$ python3 -q
>>> import numpy as np
>>> np.set_printoptions(precision=1, suppress=True, linewidth=100, legacy="1.25")
>>> rnd = lambda a: np.round(a, 1) + 0
>>> Y = np.array([[1, 1], [0, 0]])
>>> F = np.tile(Y, (2, 2))
>>> print(F)
[[1 1 1 1]
 [0 0 0 0]
 [1 1 1 1]
 [0 0 0 0]]
>>> # rows 0 and 2 are equal
>>> print(np.unique(F.round(6), axis=0).shape)
(2, 4)
>>> print(np.allclose(F[:-1].T @ np.linalg.lstsq(F[:-1].T, F[-1])[0], F[-1]))
True
>>> rk = np.linalg.matrix_rank(F)
>>> print(rk)
1
>>> null = np.linalg.svd(F)[2][rk:].T
>>> print(rnd(null @ null.T))
[[ 0.8 -0.3 -0.3 -0.3]
 [-0.3  0.7 -0.2 -0.2]
 [-0.3 -0.2  0.8 -0.3]
 [-0.3 -0.2 -0.3  0.8]]
>>> print([int(np.linalg.matrix_rank(np.delete(F, i, axis=0))) for i in range(4)])
[1, 1, 1, 1]
>>> J = np.loadtxt("case19.csv", delimiter=",")
>>> print(J)
[[-6.1 -4.3  2.6 -3.4  0.   6.5]
 [-5.9 -3.6  2.4 -3.8  0.5  6.5]
 [-2.5  4.1  5.7  2.1 -4.2 -0.4]
 [-5.7 -3.7  0.9 -2.  -0.9  5.6]
 [-6.  -7.1  2.3 -0.2  0.3  6.3]
 [-1.3  4.3  5.3  2.6 -6.5 -0.7]
 [ 4.7 -1.8  5.4 -5.3 -1.3 -2.2]
 [ 4.1 -2.2  7.  -5.8 -1.3 -3.4]
 [-5.6 -3.7  3.8 -3.4 -0.5  6.4]
 [-1.5  6.8  3.5  1.6 -4.7 -0.2]
 [ 3.  -2.7  4.8 -5.6 -0.8 -1.4]
 [-0.7  6.1  3.9  0.9 -4.9 -1.3]
 [ 4.  -2.9  3.5 -6.2 -0.7 -4.2]
 [-2.8  3.7  4.9  0.5 -2.6 -1.1]
 [ 4.6 -2.2  5.5 -5.8  2.2 -3.4]
 [ 4.3 -2.6  6.4 -5.9 -0.8 -0.9]
 [ 7.2 -1.3  2.9 -7.5  0.5 -3.3]
 [-2.3  5.5  1.3  2.8 -4.6  0.2]
 [-5.6 -3.7  2.4 -2.4 -0.8  7.6]
 [-5.6 -4.7  3.1 -2.7  0.1  7.2]
 [-6.9 -4.7  2.4 -2.5  0.8  6.1]
 [-6.9 -3.   2.9 -3.4  0.8  7.4]
 [-5.1 -5.9  2.6 -3.5 -1.8  6.3]
 [ 4.5 -5.   2.8 -6.2 -2.4 -4.4]
 [-5.7 -3.   1.8 -2.2 -1.5  5.1]]
>>> Ac = J - J.mean(axis=0)
>>> evecs = np.linalg.svd(Ac)[2][:3]
>>> Y = Ac - Ac @ evecs.T @ evecs
>>> print(rnd(np.linalg.norm(Y) / np.linalg.norm(Ac)))
0.2
>>> print(np.linalg.norm(Y, axis=1).round(6).argmax())
16
>>> print(rnd(np.diag(evecs.T @ evecs)))
[0.5 0.7 0.5 0.4 0.3 0.5]
>>> print(rnd(np.cov(Ac @ evecs.T, rowvar=False)))
[[43.9  0.   0. ]
 [ 0.  25.6  0. ]
 [ 0.   0.   1.7]]
>>> rng = np.random.default_rng(929)
>>> z = rng.permutation(6)
>>> Y = J[:, z] * rng.choice([-1, 1], 6)
>>> print(Y)
[[ 3.4 -0.   6.1 -4.3 -6.5  2.6]
 [ 3.8 -0.5  5.9 -3.6 -6.5  2.4]
 [-2.1  4.2  2.5  4.1  0.4  5.7]
 [ 2.   0.9  5.7 -3.7 -5.6  0.9]
 [ 0.2 -0.3  6.  -7.1 -6.3  2.3]
 [-2.6  6.5  1.3  4.3  0.7  5.3]
 [ 5.3  1.3 -4.7 -1.8  2.2  5.4]
 [ 5.8  1.3 -4.1 -2.2  3.4  7. ]
 [ 3.4  0.5  5.6 -3.7 -6.4  3.8]
 [-1.6  4.7  1.5  6.8  0.2  3.5]
 [ 5.6  0.8 -3.  -2.7  1.4  4.8]
 [-0.9  4.9  0.7  6.1  1.3  3.9]
 [ 6.2  0.7 -4.  -2.9  4.2  3.5]
 [-0.5  2.6  2.8  3.7  1.1  4.9]
 [ 5.8 -2.2 -4.6 -2.2  3.4  5.5]
 [ 5.9  0.8 -4.3 -2.6  0.9  6.4]
 [ 7.5 -0.5 -7.2 -1.3  3.3  2.9]
 [-2.8  4.6  2.3  5.5 -0.2  1.3]
 [ 2.4  0.8  5.6 -3.7 -7.6  2.4]
 [ 2.7 -0.1  5.6 -4.7 -7.2  3.1]
 [ 2.5 -0.8  6.9 -4.7 -6.1  2.4]
 [ 3.4 -0.8  6.9 -3.  -7.4  2.9]
 [ 3.5  1.8  5.1 -5.9 -6.3  2.6]
 [ 6.2  2.4 -4.5 -5.   4.4  2.8]
 [ 2.2  1.5  5.7 -3.  -5.1  1.8]]
>>> U, _, Vh = np.linalg.svd(J.T @ Y)
>>> print(rnd(U @ Vh))
[[ 0.  0. -1.  0.  0.  0.]
 [ 0.  0.  0.  1.  0.  0.]
 [ 0.  0.  0.  0.  0.  1.]
 [-1.  0.  0.  0.  0.  0.]
 [ 0. -1.  0.  0.  0.  0.]
 [ 0.  0.  0.  0. -1.  0.]]
>>> print(z)
[3 4 0 1 5 2]
>>> print(rnd(np.linalg.lstsq(J, Y)[0]))
[[ 0.  0. -1.  0.  0.  0.]
 [ 0.  0.  0.  1.  0.  0.]
 [ 0.  0.  0.  0.  0.  1.]
 [-1.  0.  0.  0.  0.  0.]
 [ 0. -1.  0.  0.  0.  0.]
 [ 0.  0.  0.  0. -1.  0.]]
